$ ipython --no-banner

In [1]: import numpy as np

In [2]: import numpy.linalg as la

In [3]: np.set_printoptions(precision=2, suppress=True, linewidth=140, legacy="1.25")

In [4]: feats = np.loadtxt("layer18.csv", delimiter=",")

In [5]: print(feats)
[[ 0.96  0.17  0.08]
 [ 0.17  0.2  -0.36]
 [ 0.08 -0.36  0.83]]

In [6]: print(la.lstsq(feats[:-1].T, feats[-1])[2])
2

In [7]: print(round(float(np.trace(la.pinv(feats) @ feats)), 2))
2.0

In [8]: print(feats @ la.pinv(feats) @ feats)
[[ 0.96  0.17  0.08]
 [ 0.17  0.2  -0.36]
 [ 0.08 -0.36  0.83]]

In [9]: print(np.allclose(feats[:-1].T @ la.lstsq(feats[:-1].T, feats[-1])[0], feats[-1]))
True

In [10]: P = np.triu(np.array([[1, 1, 0], [2, -2, 1], [-1, 3, 3]]), 1) + np.eye(3)

In [11]: B = P @ feats @ la.inv(P)

In [12]: print(P @ feats - feats @ P)
[[ 0.17 -0.76 -0.53]
 [ 0.08 -0.53  0.63]
 [ 0.   -0.08  0.36]]

In [13]: print(np.trace(B), np.trace(feats))
2.0 2.0

In [14]: r = la.matrix_rank(feats)

In [15]: print(r)
2

In [16]: ns = la.svd(feats)[2][r:].T

In [17]: print([int(la.matrix_rank(feats[:, :j + 1])) for j in range(3)])
[1, 2, 2]

In [18]: print(ns[:, 0] / ns[np.abs(ns[:, 0]).round(6).argmax(), 0])
[-0.21  1.    0.45]

In [19]: print([int(la.matrix_rank(np.delete(feats, i, axis=0))) for i in range(3)])
[2, 2, 2]

In [20]: print(ns.shape)
(3, 1)

In [21]: vec = np.array([8, 2, 3])

In [22]: print(np.eye(3) - feats)
[[ 0.04 -0.17 -0.08]
 [-0.17  0.8   0.36]
 [-0.08  0.36  0.17]]

In [23]: print(feats @ feats @ vec)
[8.28 0.66 2.39]

In [24]: print(np.trace(feats))
2.0

In [25]: print(la.eigvalsh(2 * feats - np.eye(3)))
[-1.  1.  1.]

In [26]: A = np.load("block17.npy")

In [27]: print(A)
[[ 2.  2.  1.  3. -3.]
 [ 3. -2.  3.  0. -3.]
 [ 2. -3. -3. -3.  2.]
 [ 0.  0.  0.  3. -1.]
 [ 0.  0.  0.  2.  0.]]

In [28]: r0 = np.array([1, 5])

In [29]: print(np.correlate(A[1], A[0], "full"))
[ -9.  15. -12.  13.  14.  -7.   3.  -6.  -6.]

In [30]: print(np.array([np.convolve(row, r0, "same") for row in A]))
[[  2.  12.  11.   8.  12.]
 [  3.  13.  -7.  15.  -3.]
 [  2.   7. -18. -18. -13.]
 [  0.   0.   0.   3.  14.]
 [  0.   0.   0.   2.  10.]]

In [31]: r0 = np.array([-1, 2, 2, 2, 2])

In [32]: B = A + np.outer(r0, np.eye(5)[1])

In [33]: print(la.matrix_rank(B - A))
1

In [34]: print(la.matrix_rank(la.inv(B) - la.inv(A), tol=1e-8))
1

In [35]: P = np.triu(np.array([[-5, -3, -3, 3, -9],
    ...:     [3, 2, -7, -7, 1],
    ...:     [9, -6, 9, 0, 2],
    ...:     [8, 1, -6, 3, 2],
    ...:     [8, 6, 3, 9, -6]]), 1) + np.eye(5)

In [36]: B = P @ A @ la.inv(P)

In [37]: print(round(float(la.det(B)), 2))
110.0

In [38]: print(B)
[[ -13.  -22. -192. -112.  510.]
 [ -11.  -14. -107.  -63.  245.]
 [   2.    3.   24.   16.  -63.]
 [   0.    0.    0.    7.  -15.]
 [   0.    0.    0.    2.   -4.]]

In [39]: W = np.array([[-1, 0], [2, 3], [2, 1], [-2, -1], [1, 1]])

In [40]: c = np.array([3, 2])

In [41]: hid = np.maximum(B @ W + c, 0)

In [42]: print(la.matrix_rank(hid))
2

In [43]: print((hid > 0).mean(axis=0))
[0.4 0.4]

In [44]: W2 = np.array([[2, 0, 4], [5, -3, 5]])

In [45]: print(W @ W2)
[[ -2   0  -4]
 [ 19  -9  23]
 [  9  -3  13]
 [ -9   3 -13]
 [  7  -3   9]]

In [46]: print((hid @ W2).round(6).argmax(axis=1))
[2 2 0 0 0]

In [47]: E = np.load("run8.npy")

In [48]: print(E)
[[0 2 2 0 2]
 [0 0 2 2 0]
 [0 0 0 2 2]
 [0 0 0 0 1]
 [0 0 0 0 0]]

In [49]: left, sv, VT = la.svd(E)

In [50]: evecs = VT[:(sv > 1e-8).sum()]

In [51]: rng = np.random.default_rng(98532)

In [52]: vec = E[0] + -3 * E[3] + rng.integers(2) * np.eye(5)[1]

In [53]: print(vec)
[ 0.  2.  2.  0. -1.]

In [54]: print(np.round(evecs.T @ evecs, 2) + 0)
[[0. 0. 0. 0. 0.]
 [0. 1. 0. 0. 0.]
 [0. 0. 1. 0. 0.]
 [0. 0. 0. 1. 0.]
 [0. 0. 0. 0. 1.]]

In [55]: print(la.matrix_rank(np.vstack([E, vec])))
4

In [56]: print(np.diag(evecs.T @ evecs))
[0. 1. 1. 1. 1.]

In [57]: print(round(float(la.norm(E, 2) / la.norm(E)), 2))
0.79

In [58]: print([round(float(x), 2) for x in la.svd(E, compute_uv=False)[:3]])
[4.24, 2.53, 2.12]

In [59]: print(la.matrix_rank(E, rtol=0.1))
3

In [60]: arr = np.array([[0.8, 1.1, 0.7, 0.1],
    ...:     [0.8, -1.2, -0.1, -0.9],
    ...:     [-3.1, 0.3, -0.2, -0.1],
    ...:     [-0.3, 1.1, -2.0, -0.2],
    ...:     [0.5, -0.2, 0.4, -0.8]])

In [61]: print(arr)
[[ 0.8  1.1  0.7  0.1]
 [ 0.8 -1.2 -0.1 -0.9]
 [-3.1  0.3 -0.2 -0.1]
 [-0.3  1.1 -2.  -0.2]
 [ 0.5 -0.2  0.4 -0.8]]

In [62]: P = arr @ la.solve(arr.T @ arr, arr.T)

In [63]: print(la.matrix_rank(np.eye(5) - P))
1

In [64]: print(np.diag(P))
[0.77 0.65 0.97 1.   0.61]

In [65]: print(P @ arr[:, 1])
[ 1.1 -1.2  0.3  1.1 -0.2]

In [66]: print(np.round((np.eye(5) - P) @ arr, 2) + 0)
[[0. 0. 0. 0.]
 [0. 0. 0. 0.]
 [0. 0. 0. 0.]
 [0. 0. 0. 0.]
 [0. 0. 0. 0.]]

In [67]: print(np.trace(P))
4.0

In [68]: print(P.round(2) + 0)
[[ 0.77 -0.28 -0.09  0.    0.3 ]
 [-0.28  0.65 -0.1   0.    0.37]
 [-0.09 -0.1   0.97  0.    0.11]
 [ 0.    0.    0.    1.    0.  ]
 [ 0.3   0.37  0.11  0.    0.61]]
